$ python3 -q
>>> import numpy as np
>>> np.set_printoptions(precision=4, suppress=True, linewidth=200, sign=" ")
>>> def rd(a):
...     return np.round(a, 4) + 0
... 
>>> f = np.array([0, 3, 1, 3]) + 0.5
>>> mat = np.outer(f, f) / (f @ f)
>>> rd(mat)
array([[ 0.0093,  0.0648,  0.0278,  0.0648],
       [ 0.0648,  0.4537,  0.1944,  0.4537],
       [ 0.0278,  0.1944,  0.0833,  0.1944],
       [ 0.0648,  0.4537,  0.1944,  0.4537]])
>>> Uu, sv, Vt = np.linalg.svd(mat, full_matrices=False)
>>> rd(sv / sv[0])
array([ 1.,  0.,  0.,  0.])
>>> np.abs(Uu[:, 0]).round(6).argmax()
np.int64(1)
>>> Uu.shape, sv.shape, Vt.shape
((4, 4), (4,), (4, 4))
>>> np.allclose(Uu * sv @ Vt, mat)
True
>>> rd(np.abs(Vt[0]))
array([ 0.0962,  0.6736,  0.2887,  0.6736])
>>> rd(Uu.T @ Uu)
array([[ 1.,  0.,  0.,  0.],
       [ 0.,  1.,  0.,  0.],
       [ 0.,  0.,  1.,  0.],
       [ 0.,  0.,  0.,  1.]])
>>> (sv > 1e-8).sum()
np.int64(1)
>>> K = np.load("dump.npy")
>>> K
array([[  0,  13,  10,   7],
       [ 13,   0,   4,   6],
       [ 10,   4,  16,   9],
       [  7,   6,   9,  10]])
>>> x0 = np.array([1, -2, 1, -1])
>>> rd(mat @ mat @ x0)
array([-0.1574, -1.1019, -0.4722, -1.1019])
>>> rd(np.eye(4) - mat)
array([[ 0.9907, -0.0648, -0.0278, -0.0648],
       [-0.0648,  0.5463, -0.1944, -0.4537],
       [-0.0278, -0.1944,  0.9167, -0.1944],
       [-0.0648, -0.4537, -0.1944,  0.5463]])
>>> J = np.load("layer10.npy")
>>> J
array([[ 4,  0,  0, -2,  0,  0],
       [ 6,  2,  6, -3, -1, -3],
       [-6,  2, -4,  3, -1,  2],
       [ 6,  0,  0, -2,  0,  0],
       [ 9,  3,  9, -3, -1, -3],
       [-9,  3, -6,  3, -1,  2]])
>>> J.reshape(-1, 2)
array([[ 4,  0],
       [ 0, -2],
       [ 0,  0],
       [ 6,  2],
       [ 6, -3],
       [-1, -3],
       [-6,  2],
       [-4,  3],
       [-1,  2],
       [ 6,  0],
       [ 0, -2],
       [ 0,  0],
       [ 9,  3],
       [ 9, -3],
       [-1, -3],
       [-9,  3],
       [-6,  3],
       [-1,  2]])
>>> J.reshape(2, -1)
array([[ 4,  0,  0, -2,  0,  0,  6,  2,  6, -3, -1, -3, -6,  2, -4,  3, -1,  2],
       [ 6,  0,  0, -2,  0,  0,  9,  3,  9, -3, -1, -3, -9,  3, -6,  3, -1,  2]])
>>> T = J.reshape(6, 2, -1)
>>> np.swapaxes(T, 1, 2)[5]
array([[-9,  3],
       [ 3, -1],
       [-6,  2]])
>>> T.transpose(1, 0, 2)
array([[[ 4,  0,  0],
        [ 6,  2,  6],
        [-6,  2, -4],
        [ 6,  0,  0],
        [ 9,  3,  9],
        [-9,  3, -6]],

       [[-2,  0,  0],
        [-3, -1, -3],
        [ 3, -1,  2],
        [-2,  0,  0],
        [-3, -1, -3],
        [ 3, -1,  2]]])
>>> T.sum(axis=1)
array([[ 2,  0,  0],
       [ 3,  1,  3],
       [-3,  1, -2],
       [ 4,  0,  0],
       [ 6,  2,  6],
       [-6,  2, -4]])
>>> T.shape
(6, 2, 3)
>>> B = J / np.sqrt((J ** 2).mean(axis=1, keepdims=True))
>>> rd(np.linalg.norm(B, axis=1))
array([ 2.4495,  2.4495,  2.4495,  2.4495,  2.4495,  2.4495])
>>> np.linalg.matrix_rank(B) == np.linalg.matrix_rank(J)
np.True_
>>> B = np.array([[-3, 2], [-1, 1], [2, -1]])
>>> W0 = np.kron(np.eye(3, dtype=int), B)
>>> W0
array([[-3,  2,  0,  0,  0,  0],
       [-1,  1,  0,  0,  0,  0],
       [ 2, -1,  0,  0,  0,  0],
       [ 0,  0, -3,  2,  0,  0],
       [ 0,  0, -1,  1,  0,  0],
       [ 0,  0,  2, -1,  0,  0],
       [ 0,  0,  0,  0, -3,  2],
       [ 0,  0,  0,  0, -1,  1],
       [ 0,  0,  0,  0,  2, -1]])
>>> T = np.stack([W0, 4 * W0, W0[::-1]])
>>> np.einsum("bij,cij->bc", T, T)
array([[ 60, 240, -14],
       [240, 960, -56],
       [-14, -56,  60]])
>>> np.linalg.matrix_rank(T.reshape(3, -1))
np.int64(2)
>>> rd(np.linalg.norm(T, axis=(1, 2)))
array([  7.746 ,  30.9839,   7.746 ])
>>> T.shape
(3, 9, 6)
>>> q, r_ = np.linalg.qr(W0)
>>> q.shape, r_.shape
((9, 6), (6, 6))
>>> rd(q.T @ q)
array([[ 1.,  0.,  0.,  0.,  0.,  0.],
       [ 0.,  1.,  0.,  0.,  0.,  0.],
       [ 0.,  0.,  1.,  0.,  0.,  0.],
       [ 0.,  0.,  0.,  1.,  0.,  0.],
       [ 0.,  0.,  0.,  0.,  1.,  0.],
       [ 0.,  0.,  0.,  0.,  0.,  1.]])
>>> rd(np.trace(q @ q.T))
np.float64(6.0)
>>> rd(q @ r_)
array([[-3.,  2.,  0.,  0.,  0.,  0.],
       [-1.,  1.,  0.,  0.,  0.,  0.],
       [ 2., -1.,  0.,  0.,  0.,  0.],
       [ 0.,  0., -3.,  2.,  0.,  0.],
       [ 0.,  0., -1.,  1.,  0.,  0.],
       [ 0.,  0.,  2., -1.,  0.,  0.],
       [ 0.,  0.,  0.,  0., -3.,  2.],
       [ 0.,  0.,  0.,  0., -1.,  1.],
       [ 0.,  0.,  0.,  0.,  2., -1.]])
>>> rd(r_)
array([[ 3.7417, -2.4054,  0.    ,  0.    ,  0.    ,  0.    ],
       [ 0.    , -0.4629,  0.    ,  0.    ,  0.    ,  0.    ],
       [ 0.    ,  0.    , -3.7417,  2.4054,  0.    ,  0.    ],
       [ 0.    ,  0.    ,  0.    , -0.4629,  0.    ,  0.    ],
       [ 0.    ,  0.    ,  0.    ,  0.    , -3.7417,  2.4054],
       [ 0.    ,  0.    ,  0.    ,  0.    ,  0.    , -0.4629]])
>>> x0 = np.array([1, 1, 2, 2, 0, 2])
>>> y = W0 @ x0
>>> y
array([-1,  0,  1, -2,  0,  2,  4,  2, -2])
>>> rng = np.random.default_rng(77)
>>> y = y + 0.1 * rng.normal(size=9)
>>> rd(y)
array([-0.9572, -0.0571,  1.2654, -2.1609,  0.0662,  1.9857,  3.9645,  2.1066, -2.1818])
>>> coef, *_ = np.linalg.lstsq(W0, y)
>>> [round(float(np.linalg.norm(np.linalg.solve(W0.T @ W0 + lam * np.eye(6), W0.T @ y))), 2) for lam in (0, 1, 10, 100)]
[3.89, 1.33, 0.87, 0.22]
